In [1]: import numpy as np

In [2]: np.set_printoptions(precision=1, suppress=True, linewidth=140)

In [3]: def rd(a):
   ...:     return np.round(a, 1) + 0
   ...: 

In [4]: E = np.loadtxt("run2.csv", delimiter=",")

In [5]: E
Out[5]: 
array([[ 1.,  0.,  0.,  0.,  0.,  0.,  0.,  0.],
       [ 0.,  0.,  0.,  0.,  0.,  0.,  0.,  0.],
       [ 0.,  0.,  3.,  0.,  0.,  0.,  0.,  0.],
       [ 0.,  0.,  0., -2.,  0.,  0.,  0.,  0.],
       [ 0.,  0.,  0.,  0.,  2.,  0.,  0.,  0.],
       [ 0.,  0.,  0.,  0.,  0.,  0.,  0.,  0.],
       [ 0.,  0.,  0.,  0.,  0.,  0.,  1.,  0.],
       [ 0.,  0.,  0.,  0.,  0.,  0.,  0., -3.]])

In [6]: E.T @ E
Out[6]: 
array([[1., 0., 0., 0., 0., 0., 0., 0.],
       [0., 0., 0., 0., 0., 0., 0., 0.],
       [0., 0., 9., 0., 0., 0., 0., 0.],
       [0., 0., 0., 4., 0., 0., 0., 0.],
       [0., 0., 0., 0., 4., 0., 0., 0.],
       [0., 0., 0., 0., 0., 0., 0., 0.],
       [0., 0., 0., 0., 0., 0., 1., 0.],
       [0., 0., 0., 0., 0., 0., 0., 9.]])

In [7]: E[:, 6] @ E[:, 5]
Out[7]: np.float64(0.0)

In [8]: E @ E.T
Out[8]: 
array([[1., 0., 0., 0., 0., 0., 0., 0.],
       [0., 0., 0., 0., 0., 0., 0., 0.],
       [0., 0., 9., 0., 0., 0., 0., 0.],
       [0., 0., 0., 4., 0., 0., 0., 0.],
       [0., 0., 0., 0., 4., 0., 0., 0.],
       [0., 0., 0., 0., 0., 0., 0., 0.],
       [0., 0., 0., 0., 0., 0., 1., 0.],
       [0., 0., 0., 0., 0., 0., 0., 9.]])

In [9]: F = np.load("case12.npy")

In [10]: F
Out[10]: 
array([[  9,  -2,  -1,   3,   1,  -5,   0,   0,   1,  -2,   0],
       [ -2, -18,   0,   5,   4,   5,   5,   5,   1,  -2,  -3],
       [ -2,  -2,   8,  -1,  -3,  -1,  -1,   1,  -3,  -2,  -4],
       [ -1,   1,  -4,  23,   5,  -4,  -1,   5,   1,   1,   0],
       [  0,  -2,  -2,   5, -32,   4,   2,  -1,   3,  -1,   3],
       [ -4,   4,   4,   5,   5,  -1,  -3,  -5,  -5,   0,   2],
       [ -5,  -1,   1,  -4,   2,  -3,  -4,   1,   0,   2,   5],
       [  5,  -2,   2,  -3,   3,   4,  -3, -14,  -2,   2,   2],
       [  2,  -2,  -1,   5,   2,   0,  -1,   3,  -8,   1,  -2],
       [ -4,   3,   0,   0,   2,   1,   1,   4,   1, -32,   3],
       [  4,  -5,  -3,  -3,  -3,   3,   0,  -5,   3,   2, -24]])

In [11]: x0 = np.array([6, 4, 1, 3, 9, 2, 9, 6, 9, 7, 2])

In [12]: target = F @ x0

In [13]: target
Out[13]: array([  48,   41,  -96,  137, -237,  -44,  -39,  -61,  -24, -168,  -66])

In [14]: rd(np.linalg.solve(F, F[:, 3]))
Out[14]: array([0., 0., 0., 1., 0., 0., 0., 0., 0., 0., 0.])

In [15]: rd(np.linalg.solve(F, target))
Out[15]: array([6., 4., 1., 3., 9., 2., 9., 6., 9., 7., 2.])

In [16]: rd(np.linalg.solve(F, target + F[:, 0]))
Out[16]: array([7., 4., 1., 3., 9., 2., 9., 6., 9., 7., 2.])

In [17]: x0 = np.array([-2, -3, 2, 0, -3, 0, -2, -1, 3, -1, -1])

In [18]: target = F @ x0

In [19]: coef, lr = np.zeros(11), 1 / np.linalg.norm(F, 2) ** 2

In [20]: for i in range(60):
    ...:     coef -= lr * F.T @ (F @ coef - target)
    ...:     if i % 10 == 0: print(i, round(np.linalg.norm(F @ coef - target), 1))
    ...: 
0 48.0
10 20.8
20 12.9
30 8.4
40 5.6
50 3.9

In [21]: rd(np.linalg.cond(F))
Out[21]: np.float64(25.1)

In [22]: O, r_ = np.linalg.qr(F)

In [23]: rd(np.abs(np.diag(r_)))
Out[23]: array([13.9, 19.7, 10.2, 23.7, 33.1,  7.7,  5.9,  6.5,  5.7, 25.2, 20.6])

In [24]: O.shape, r_.shape
Out[24]: ((11, 11), (11, 11))

In [25]: rd(O @ r_)
Out[25]: 
array([[  9.,  -2.,  -1.,   3.,   1.,  -5.,   0.,   0.,   1.,  -2.,   0.],
       [ -2., -18.,   0.,   5.,   4.,   5.,   5.,   5.,   1.,  -2.,  -3.],
       [ -2.,  -2.,   8.,  -1.,  -3.,  -1.,  -1.,   1.,  -3.,  -2.,  -4.],
       [ -1.,   1.,  -4.,  23.,   5.,  -4.,  -1.,   5.,   1.,   1.,   0.],
       [  0.,  -2.,  -2.,   5., -32.,   4.,   2.,  -1.,   3.,  -1.,   3.],
       [ -4.,   4.,   4.,   5.,   5.,  -1.,  -3.,  -5.,  -5.,   0.,   2.],
       [ -5.,  -1.,   1.,  -4.,   2.,  -3.,  -4.,   1.,   0.,   2.,   5.],
       [  5.,  -2.,   2.,  -3.,   3.,   4.,  -3., -14.,  -2.,   2.,   2.],
       [  2.,  -2.,  -1.,   5.,   2.,   0.,  -1.,   3.,  -8.,   1.,  -2.],
       [ -4.,   3.,   0.,   0.,   2.,   1.,   1.,   4.,   1., -32.,   3.],
       [  4.,  -5.,  -3.,  -3.,  -3.,   3.,   0.,  -5.,   3.,   2., -24.]])

In [26]: K = np.load("layer5.npy")

In [27]: K
Out[27]: 
array([[ 0,  0,  0,  1],
       [ 2,  1,  1,  0],
       [ 1,  1,  2,  2],
       [ 2,  0,  1,  1],
       [ 1,  0,  1,  1],
       [ 1,  1,  1,  0],
       [ 0,  1,  1,  2],
       [ 0,  0,  2,  2],
       [ 0,  1,  1,  2],
       [ 2,  1,  2,  0],
       [ 2,  0,  1,  1],
       [-2, -1, -1,  1]])

In [28]: rng = np.random.default_rng(5907)

In [29]: idx = rng.permutation(4)

In [30]: other = K[:, idx] * rng.choice([-1, 1], 4)

In [31]: other
Out[31]: 
array([[ 0,  0,  0, -1],
       [-1, -2,  1,  0],
       [-2, -1,  1, -2],
       [-1, -2,  0, -1],
       [-1, -1,  0, -1],
       [-1, -1,  1,  0],
       [-1,  0,  1, -2],
       [-2,  0,  0, -2],
       [-1,  0,  1, -2],
       [-2, -2,  1,  0],
       [-1, -2,  0, -1],
       [ 1,  2, -1, -1]])

In [32]: left, _, vt = np.linalg.svd(K.T @ other)

In [33]: rd(left @ vt)
Out[33]: 
array([[ 0., -1.,  0.,  0.],
       [ 0.,  0.,  1.,  0.],
       [-1.,  0.,  0.,  0.],
       [ 0.,  0.,  0., -1.]])

In [34]: idx
Out[34]: array([2, 0, 1, 3])

In [35]: W2 = 3 * np.array([[1.6, -0.1, 1.4, -0.6, 1.1, -0.2, 0.1],
    ...:     [0.5, -0.4, -0.3, -1.8, -0.7, 0.8, 0.6]])

In [36]: idx = rng.integers(0, 2, 37)

In [37]: feats = W2[idx] + rng.normal(size=(37, 7))

In [38]: rd(feats)
Out[38]: 
array([[ 4.6,  0.3,  2.3, -2.6,  2. , -0.3,  0.6],
       [ 4.9,  0.7,  3. , -2.8,  3.2,  0. ,  0.4],
       [ 2.5,  1.1,  3.4, -2.6,  1.9, -1.1,  0.8],
       [ 1.3, -1.9, -0.3, -6.2, -3. ,  3.4,  1.7],
       [ 2. , -1.8, -1.9, -6. , -1.1,  1.6,  0.8],
       [ 3.2, -1.3,  0.3, -6.8, -1. ,  3.8,  0.9],
       [ 1.4, -0.7, -1.2, -4.7, -2.3,  3.1,  1.4],
       [ 5.9,  0.5,  3.5, -2.2,  3.6, -0.8,  0.6],
       [ 4. ,  0.5,  4.5, -0.5,  4.7,  0.1,  1.3],
       [ 3.6,  0.8,  2.9, -1.4,  5.3,  0.2, -1. ],
       [ 5.8,  0.8,  5.1, -0.7,  2.4, -0.3, -1.9],
       [ 2.5, -1.4,  0.9, -6.5, -1.9,  2.5,  1.6],
       [ 3.1, -2.3, -0.9, -5.2, -0.9,  1.9,  2.7],
       [ 1. , -1.2, -1.5, -5.5, -2.5,  3. ,  1.9],
       [ 1.3, -1.5,  0.7, -5.5, -1.8,  1.5,  0. ],
       [ 6. , -1.2,  5.6, -1.8,  3.7, -0.5,  1.3],
       [ 6.1, -2.1,  3. , -2.4,  4.5,  0.9,  1. ],
       [ 1.9, -2.1,  1.9, -6. , -1.3,  1.2,  2.4],
       [ 0.9, -0.4,  2.4, -5. , -2.4,  2.7,  1.6],
       [ 4.3, -0.8,  5. , -1.8,  3.7, -0.5,  0.6],
       [ 2. , -2.7, -0.9, -6.2, -1.7,  3.3,  1.1],
       [ 0. , -1.8, -1.2, -5.7, -1.2,  1.9,  2.2],
       [ 4.3,  0.3,  3.8, -2.8,  3.3, -0.5, -0.7],
       [ 5.3, -1.2,  6.2, -2.4,  3.8, -0.6,  1.8],
       [ 1.6, -1. , -0.5, -6.3, -2. ,  1.6,  5.4],
       [ 3.5, -1.8,  4.6, -3.1,  3.6, -0.5, -1.1],
       [ 3.4, -2.5,  5. , -0.6,  2.3, -1.1,  0.8],
       [ 1.8, -2.8,  0.3, -5. , -2.9,  4.2,  1.5],
       [ 4.1, -1.5,  4.9, -0.3,  3.2,  0.2,  0.2],
       [ 1.8, -0.5, -1.8, -5. , -2.2,  1.5,  1. ],
       [ 2.5, -1.8, -0.1, -4.3, -3.3,  2.6,  3.5],
       [-0.6, -2. ,  0.1, -4.5, -1.7,  2.8,  0.4],
       [ 3.5, -0.7,  4.9, -1.4,  2.6, -1. , -0.6],
       [ 5. , -1.8,  3.7, -4.1,  3.3, -1.3,  0.6],
       [ 1.2, -2. ,  0.1, -5. , -2.6,  3.9,  3.7],
       [ 4.4, -2.1,  3. , -1.3,  3.3,  0. , -0.5],
       [ 0.1, -0.2, -1.2, -5.7, -2.9,  1. ,  1.7]])

In [39]: O, r_ = np.linalg.qr(feats)

In [40]: rd(np.abs(np.diag(r_)))
Out[40]: array([21.1,  8.1,  9.8, 13.4,  6.5,  5.2,  6.6])

In [41]: rd(r_)
Out[41]: 
array([[-21.1,   4.6, -15.7,  15.2, -10.5,  -2.2,  -3.7],
       [  0. ,  -8.1,  -3.4, -14. ,  -8.6,   7.9,   5.4],
       [  0. ,   0. ,  -9.8,  -8.3,  -6.6,   4.9,   2.9],
       [  0. ,   0. ,   0. ,  13.4,   5.9,  -4.5,  -3.7],
       [  0. ,   0. ,   0. ,   0. ,  -6.5,   2.2,   1.7],
       [  0. ,   0. ,   0. ,   0. ,   0. ,  -5.2,   0.2],
       [  0. ,   0. ,   0. ,   0. ,   0. ,   0. ,  -6.6]])

In [42]: X = np.load("mat.npy")

In [43]: X
Out[43]: 
array([[ 0,  2,  1, -2,  1,  0, -3,  2],
       [ 2, -6, -2,  5, -2,  3,  3, -3],
       [ 1, -2,  6,  1,  0, -3,  3, -3],
       [-2,  5,  1, -6,  1,  0, -5,  0],
       [ 1, -2,  0,  1, -2,  0,  0,  3],
       [ 0,  3, -3,  0,  0, -4,  0, -2],
       [-3,  3,  3, -5,  0,  0,  4, -1],
       [ 2, -3, -3,  0,  3, -2, -1,  6]])

In [44]: x0 = np.array([1, 0, 1, 2, 3, 0, 0])

In [45]: target = feats @ x0

In [46]: rd(np.linalg.pinv(feats) @ feats)
Out[46]: 
array([[1., 0., 0., 0., 0., 0., 0.],
       [0., 1., 0., 0., 0., 0., 0.],
       [0., 0., 1., 0., 0., 0., 0.],
       [0., 0., 0., 1., 0., 0., 0.],
       [0., 0., 0., 0., 1., 0., 0.],
       [0., 0., 0., 0., 0., 1., 0.],
       [0., 0., 0., 0., 0., 0., 1.]])

In [47]: rd(np.linalg.lstsq(feats, target)[0])
Out[47]: array([1., 0., 1., 2., 3., 0., 0.])

In [48]: target = target + 0.1 * rng.normal(size=37)

In [49]: rd(target)
Out[49]: 
array([  7.8,  11.8,   6.4, -20.4, -15.2, -13. , -16.1,  15.8,  21.6,  19.7,  16.9, -15.1, -10.9, -19.1, -14.4,  19.2,  18. , -12.3, -14.1,
        16.9, -16.4, -16. ,  12.3,  18.1, -17.4,  12.6,  14.2, -16.4,  17.7, -16.7, -16.2, -15. ,  13.4,  10.5, -16.6,  14.8, -21.4])

In [50]: coef, *_ = np.linalg.lstsq(feats, target)

In [51]: [round(float(np.linalg.norm(np.linalg.solve(feats.T @ feats + lam * np.eye(7), feats.T @ target))), 2) for lam in (0, 1, 10, 100)]
Out[51]: [3.87, 3.83, 3.62, 3.04]

In [52]: rd(np.linalg.norm(target - feats @ coef))
Out[52]: np.float64(0.6)

In [53]: ev, V = np.linalg.eigh(X)

In [54]: np.abs(V[:, -1]).round(6).argmax()
Out[54]: np.int64(7)

In [55]: (ev > 1e-8).sum(), (ev < -1e-8).sum()
Out[55]: (np.int64(4), np.int64(4))

In [56]: rd(np.linalg.eigvalsh(X @ X))
Out[56]: array([  0.2,   3.1,   8.5,  26.3,  39. ,  51.2, 126.7, 227. ])

In [57]: np.unique(ev.round(6) + 0, return_counts=True)[1]
Out[57]: array([1, 1, 1, 1, 1, 1, 1, 1])

In [58]: rd(V.T @ X @ V)
Out[58]: 
array([[-15.1,   0. ,   0. ,   0. ,   0. ,   0. ,   0. ,   0. ],
       [  0. ,  -6.2,   0. ,   0. ,   0. ,   0. ,   0. ,   0. ],
       [  0. ,   0. ,  -2.9,   0. ,   0. ,   0. ,   0. ,   0. ],
       [  0. ,   0. ,   0. ,  -1.8,   0. ,   0. ,   0. ,   0. ],
       [  0. ,   0. ,   0. ,   0. ,   0.5,   0. ,   0. ,   0. ],
       [  0. ,   0. ,   0. ,   0. ,   0. ,   5.1,   0. ,   0. ],
       [  0. ,   0. ,   0. ,   0. ,   0. ,   0. ,   7.2,   0. ],
       [  0. ,   0. ,   0. ,   0. ,   0. ,   0. ,   0. ,  11.3]])

In [59]: rd(ev)
Out[59]: array([-15.1,  -6.2,  -2.9,  -1.8,   0.5,   5.1,   7.2,  11.3])

In [60]: other = X / np.linalg.norm(X, axis=1, keepdims=True)

In [61]: G = other @ other.T

In [62]: np.argwhere(np.triu(np.abs(G) > 0.95, 1))
Out[62]: array([], shape=(0, 2), dtype=int64)

In [63]: rd(np.degrees(np.arccos(np.clip(G[6, 7], -1, 1))))
Out[63]: np.float64(118.8)

In [64]: (G - 2 * np.eye(8)).round(6).argmax(axis=1)
Out[64]: array([3, 4, 6, 0, 7, 3, 3, 4])
